>>> import numpy as np
>>> np.set_printoptions(precision=2, suppress=True, linewidth=160)
>>> def rd(a):
...     return np.round(a, 2) + 0
... 
>>> rng = np.random.default_rng(2437)
>>> labels = rng.integers(0, 3, 4)
>>> arr = (labels[:, None] == labels) * -2 + np.eye(4)
>>> print(arr)
[[-1.  0. -2.  0.]
 [ 0. -1.  0. -2.]
 [-2.  0. -1.  0.]
 [ 0. -2.  0. -1.]]
>>> other = np.array([[5, 5, 4], [0, 0, 4]])
>>> C = np.kron(other, arr)
>>> print(np.linalg.matrix_rank(C))
8
>>> print(rd(np.linalg.norm(C, 2)), rd(np.linalg.norm(other, 2) * np.linalg.norm(arr, 2)))
25.22 25.22
>>> x0 = np.array([-1, -1, -1, -2])
>>> rhs = arr @ x0
>>> c, lr = np.zeros(4), 1 / np.linalg.norm(arr, 2) ** 2
>>> for i in range(150):
...     c -= lr * arr.T @ (arr @ c - rhs)
...     if i % 50 == 0: print(i, round(np.linalg.norm(arr @ c - rhs), 2))
... 
0 0.63
50 0.0
100 0.0
>>> print(rd(np.linalg.cond(arr)))
3.0
>>> print(rd(c))
[-1. -1. -1. -2.]
>>> r0, r1 = arr[1], arr[0]
>>> print(r0 @ r0)
5.0
>>> pr = (r0 @ r1) / (r0 @ r0) * r0
>>> print(r1 - pr)
[-1.  0. -2.  0.]
>>> print(np.outer(r0, r1))
[[-0.  0. -0.  0.]
 [ 1. -0.  2. -0.]
 [-0.  0. -0.  0.]
 [ 2. -0.  4. -0.]]
>>> print(rd(np.linalg.norm(r0 + r1) ** 2 + np.linalg.norm(r0 - r1) ** 2))
20.0
>>> other = np.array([[3, 8], [8, 2]])
>>> mat = np.tile(other, (2, 2))
>>> print(mat)
[[3 8 3 8]
 [8 2 8 2]
 [3 8 3 8]
 [8 2 8 2]]
>>> # columns 0 and 2 are equal
>>> r = np.linalg.matrix_rank(mat)
>>> print(r)
2
>>> ns = np.linalg.svd(mat)[2][r:].T
>>> print(np.linalg.matrix_rank(mat.T @ mat), np.linalg.matrix_rank(mat @ mat.T))
2 2
>>> print([int(np.linalg.matrix_rank(np.delete(mat, i, axis=0))) for i in range(4)])
[2, 2, 2, 2]
>>> print(rd(ns @ ns.T))
[[ 0.5  0.  -0.5  0. ]
 [ 0.   0.5  0.  -0.5]
 [-0.5  0.   0.5  0. ]
 [ 0.  -0.5  0.   0.5]]
>>> Uu, sv, Vh = np.linalg.svd(mat)
>>> evecs = Vh[:(sv > 1e-8).sum()]
>>> x0 = mat[3] + -1 * mat[2] + rng.integers(2) * np.eye(4)[2]
>>> print(x0)
[ 5. -6.  6. -6.]
>>> print(np.linalg.matrix_rank(np.vstack([mat, x0])))
3
>>> print(rd(evecs.T @ evecs))
[[0.5 0.  0.5 0. ]
 [0.  0.5 0.  0.5]
 [0.5 0.  0.5 0. ]
 [0.  0.5 0.  0.5]]
>>> print(np.allclose(evecs.T @ evecs @ x0, x0))
False
>>> w, evecs = np.linalg.eigh(mat)
>>> x0 = np.array([8, 6, 8, 7])
>>> print(x0 @ mat @ x0)
4434
>>> print(rd(np.linalg.eigvalsh(mat[1:, 1:])))
[-7.82  0.   14.82]
>>> other = mat / np.sqrt((mat ** 2).mean(axis=1, keepdims=True))
>>> print(np.linalg.matrix_rank(other) == np.linalg.matrix_rank(mat))
True
>>> print(rd(other[1]))
[1.37 0.34 1.37 0.34]
>>> Uu, sv, Vh = np.linalg.svd(mat)
>>> print(np.argmax(sv[:-1] / (sv[1:] + 1e-6)) + 1)
2
>>> print(rd(sv))
[21.03 11.03  0.    0.  ]
>>> other = Uu[:, :2] @ np.diag(sv[:2]) @ Vh[:2]
>>> print(np.linalg.matrix_rank(mat, rtol=0.05))
2
>>> print(rd(np.linalg.norm(mat - other) / np.linalg.norm(mat)))
0.0
>>> E = np.array([[2.35, 0.67, -1.0], [1.73, -0.65, 0.72], [0.27, -1.59, -1.44]])
>>> x0 = np.array([2, 5, 1])
>>> h = np.maximum(E @ x0, 0)
>>> print(rd(E.T @ h))
[18.18  4.12 -6.38]
>>> print(rd(np.tanh(E @ x0)))
[ 1.    0.73 -1.  ]
>>> proj = np.triu(np.array([[3, -2, -1], [-1, 0, -2], [2, 2, -1]]), 1) + np.eye(3)
>>> other = proj @ E @ np.linalg.inv(proj)
>>> print(np.linalg.matrix_rank(other))
3
>>> print(rd(other))
[[-1.38  0.8  -0.78]
 [ 1.19  4.91 14.61]
 [ 0.27 -1.05 -3.27]]
>>> print(rd(np.linalg.det(other)))
9.26
>>> print(rd(np.poly(other)))
[ 1.   -0.26 -3.72 -9.26]
>>> Uu, sv, Vh = np.linalg.svd(E, full_matrices=False)
>>> print(rd(Vh @ Vh.T))
[[1. 0. 0.]
 [0. 1. 0.]
 [0. 0. 1.]]
>>> print(rd(np.cumsum(sv ** 2) / np.sum(sv ** 2)))
[0.58 0.86 1.  ]
>>> print((sv > 1e-8).sum())
3
>>> print(rd(Uu.T @ E @ Vh.T))
[[3.   0.   0.  ]
 [0.   2.1  0.  ]
 [0.   0.   1.47]]
>>> print(np.abs(Uu[:, 0]).round(6).argmax())
0
>>> print(rd(np.abs(Vh[0])))
[0.96 0.05 0.28]
>>> print(Uu.shape, sv.shape, Vh.shape)
(3, 3) (3,) (3, 3)
>>> print(rd(np.sqrt((sv ** 2).sum())), rd(np.linalg.norm(E)))
3.95 3.95
>>> print(rd(sv / sv[0]))
[1.   0.7  0.49]
>>> print(rd(sv))
[3.   2.1  1.47]
>>> print(np.allclose(Uu * sv @ Vh, E))
True
>>> print(rd(Uu.T @ Uu))
[[1. 0. 0.]
 [0. 1. 0.]
 [0. 0. 1.]]
>>> J = np.array([[6.0, 1.0, 1.0, 1.0, 1.0],
...     [1.0, 6.0, 1.0, 1.0, 1.0],
...     [1.0, 1.0, 6.0, 1.0, 1.0],
...     [1.0, 1.0, 1.0, 6.0, 1.0],
...     [1.0, 1.0, 1.0, 1.0, 6.0]])
>>> proj = np.triu(np.array([[0, 1, 1, 4, 6],
...     [1, 3, 4, 5, 9],
...     [8, 5, 7, 3, 3],
...     [6, 3, 3, 1, 8],
...     [3, 8, 1, 5, 1]]), 1) + np.eye(5)
>>> other = proj @ J @ np.linalg.inv(proj)
>>> print(rd(np.poly(other)))
[    1.   -30.   350. -2000.  5625. -6250.]
>>> print(np.linalg.matrix_rank(other))
5
>>> print(np.trace(other), np.trace(J))
30.0 30.0
>>> W0 = np.load("out3.npy")
>>> print(W0)
[[-3 -2 -1  0]
 [ 1  2  3  4]
 [ 5  6  7  8]
 [ 9 10 11 12]]
>>> print(rd(np.linalg.svd(W0, compute_uv=False)))
[25.58  3.13  0.    0.  ]
>>> print(np.abs(W0).max())
12
>>> print(W0.mean(axis=0))
[3. 4. 5. 6.]
>>> print(np.diff(W0, axis=0))
[[4 4 4 4]
 [4 4 4 4]
 [4 4 4 4]]
>>> print(np.count_nonzero(W0))
15
>>> print(W0.shape)
(4, 4)
>>> print(np.linalg.matrix_rank(W0))
2
>>> print(rd(np.linalg.norm(W0, 2) / np.linalg.norm(W0)))
0.99
>>> print(np.linalg.matrix_rank(W0, rtol=0.1))
2
>>> print(np.argsort(-np.linalg.norm(W0, axis=0).round(6), kind="stable")[:3])
[3 2 1]
>>> print(np.linalg.cond(W0) > 100)
True
>>> print(rd(np.linalg.det(W0[::-1])))
0.0
>>> print(rd(np.poly(W0)))
[  1. -18. -80.   0.   0.]
>>> theta = np.radians(60)
>>> Rm = np.eye(4)
>>> Rm[2, 2] = Rm[0, 0] = np.cos(theta)
>>> Rm[2, 0], Rm[0, 2] = -np.sin(theta), np.sin(theta)
>>> print(rd(Rm))
[[ 0.5   0.    0.87  0.  ]
 [ 0.    1.    0.    0.  ]
 [-0.87  0.    0.5   0.  ]
 [ 0.    0.    0.    1.  ]]
>>> other = W0 @ Rm.T
>>> print(rd(np.linalg.svd(W0, compute_uv=False)), rd(np.linalg.svd(other, compute_uv=False)))
[25.58  3.13  0.    0.  ] [25.58  3.13  0.    0.  ]
>>> F = np.load("case18.npy")
>>> print(F)
[[ 2  0  0  0  0  0]
 [-1 -2  0  0  0  0]
 [-1 -2  3  0  0  0]
 [ 0  1 -1 -3  0  0]
 [ 2 -1 -1  1  1  0]
 [ 3  2 -1  3 -2 -3]]
>>> print(np.prod(np.diag(F)), rd(np.linalg.det(F)))
-108 -108.0
>>> print(rd(np.linalg.norm(F, axis=0)))
[4.36 3.74 3.46 4.36 2.24 3.  ]
>>> print(rd(np.linalg.norm(F, "nuc")))
17.83
>>> print(rd(np.linalg.norm(F, axis=1)))
[2.   2.24 3.74 3.32 2.83 6.  ]
>>> print(F[4] @ F[2])
-3
>>> print(rd(np.linalg.norm(F[4], 1)), rd(np.linalg.norm(F[4], np.inf)))
6.0 2.0
>>> print(rd(np.linalg.norm(F, 1)), rd(np.linalg.norm(F, np.inf)))
9.0 14.0
>>> print((F - F.T) / 2)
[[ 0.   0.5  0.5  0.  -1.  -1.5]
 [-0.5  0.   1.  -0.5  0.5 -1. ]
 [-0.5 -1.   0.   0.5  0.5  0.5]
 [ 0.   0.5 -0.5  0.  -0.5 -1.5]
 [ 1.  -0.5 -0.5  0.5  0.   1. ]
 [ 1.5  1.  -0.5  1.5 -1.   0. ]]
>>> print(np.linalg.matrix_power(F, 2))
[[  4   0   0   0   0   0]
 [  0   4   0   0   0   0]
 [ -3  -2   9   0   0   0]
 [  0  -3   0   9   0   0]
 [  8   4  -5  -2   1   0]
 [ -8  -3  -1 -20   4   9]]
>>> other = np.array([[3, 2, 2],
...     [-1, 3, 3],
...     [3, 0, -2],
...     [-1, -1, -2],
...     [-1, -2, 1],
...     [1, 1, 0]])
>>> print(np.einsum("ij->j", F))
[ 5 -2  0  1 -1 -3]
>>> print(np.vstack([F, other.T]).shape)
(9, 6)
>>> print(F @ other)
[[  6   4   4]
 [ -1  -8  -8]
 [  8  -8 -14]
 [ -1   6  11]
 [  2  -2   2]
 [  0  10   6]]
>>> print(other.T @ F.T)
[[  6  -1   8  -1   2   0]
 [  4  -8  -8   6  -2  10]
 [  4  -8 -14  11   2   6]]
>>> K = np.load("data.npy")
>>> print(K)
[[0 1 0 0]
 [1 0 0 0]
 [0 0 1 0]
 [0 0 0 1]]
>>> w, evecs = np.linalg.eig(K)
>>> print(np.prod(w))
-1.0
>>> print(w)
[ 1. -1.  1.  1.]
>>> print(K @ evecs[:, 0] - w[0] * evecs[:, 0])
[0. 0. 0. 0.]
>>> print(rd(np.sort(np.linalg.eigvals(K @ K))))
[1. 1. 1. 1.]
>>> x0 = np.array([4, 4, 4, 0])
>>> rhs = K @ x0
>>> print(rhs)
[4 4 4 0]
>>> print(rd(np.linalg.solve(K, -3 * rhs)))
[-12. -12. -12.   0.]
>>> print(rd(np.linalg.solve(K, rhs + K[:, 0])))
[5. 4. 4. 0.]
>>> other = np.linalg.inv(K)
>>> print(rd(np.linalg.det(K) * np.linalg.det(other)))
1.0
>>> print(rd(np.linalg.slogdet(K)[0]))
-1.0
>>> print(other)
[[0. 1. 0. 0.]
 [1. 0. 0. 0.]
 [0. 0. 1. 0.]
 [0. 0. 0. 1.]]
>>> print(rd(np.linalg.inv(other)))
[[0. 1. 0. 0.]
 [1. 0. 0. 0.]
 [0. 0. 1. 0.]
 [0. 0. 0. 1.]]
>>> print(rd(np.linalg.det(K) * other))
[[ 0. -1.  0.  0.]
 [-1.  0.  0.  0.]
 [ 0.  0. -1.  0.]
 [ 0.  0.  0. -1.]]
>>> print(rd(np.linalg.svd(K, compute_uv=False)))
[1. 1. 1. 1.]
>>> print(K @ K.T)
[[1 0 0 0]
 [0 1 0 0]
 [0 0 1 0]
 [0 0 0 1]]
>>> print(rd(np.linalg.pinv(K)))
[[0. 1. 0. 0.]
 [1. 0. 0. 0.]
 [0. 0. 1. 0.]
 [0. 0. 0. 1.]]
>>> x0 = np.array([1, 1, 2, 0])
>>> print(rd(np.linalg.det(K)))
-1.0
>>> print(4 - np.linalg.matrix_rank(K - np.eye(4), tol=1e-8))
3
>>> print(rd(np.sort(np.abs(np.degrees(np.angle(np.linalg.eigvals(K)))))))
[  0.   0.   0. 180.]
>>> print(K.T @ (K @ x0))
[1 1 2 0]
>>> X = np.load("x.npy")
>>> print(X)
[[-20.93 -38.13  20.29]
 [-19.64 -39.93  19.03]
 [-20.68 -39.89  21.42]
 [-19.9  -41.54  19.94]
 [-20.54 -40.31  20.11]
 [-21.33 -39.41  19.81]
 [-19.56 -42.17  20.27]
 [-20.32 -37.57  19.25]
 [-20.58 -41.33  20.07]
 [-20.18 -40.71  19.62]
 [-20.66 -41.94  20.26]
 [-19.65 -38.89  19.86]
 [-20.13 -38.38  19.46]
 [-20.34 -39.17  21.43]
 [-19.76 -39.82  20.68]
 [-20.81 -39.9   20.  ]
 [-19.46 -39.8   19.76]
 [-20.54 -39.49  19.65]
 [-18.99 -37.86  19.  ]
 [-21.08 -39.5   18.52]]
>>> x0 = np.array([-2, -6, -8])
>>> rhs = X @ x0
>>> print(rd(np.linalg.solve(X.T @ X, X.T @ rhs)))
[-2. -6. -8.]
>>> rhs = rhs + 0.05 * rng.normal(size=20)
>>> print(rd(rhs))
[108.33 126.67 109.35 129.51 122.07 120.65 129.93 112.09 128.56 127.57 130.86 113.77 114.91 104.25 112.97 121.02 119.61 120.87 113.15 130.93]
>>> c, *_ = np.linalg.lstsq(X, rhs)
>>> print(c.round())
[-2. -6. -8.]
>>> print([round(float(np.linalg.norm(np.linalg.solve(X.T @ X + lam * np.eye(3), X.T @ rhs))), 2) for lam in (0, 1, 10, 100)])
[10.19, 9.24, 5.44, 2.62]
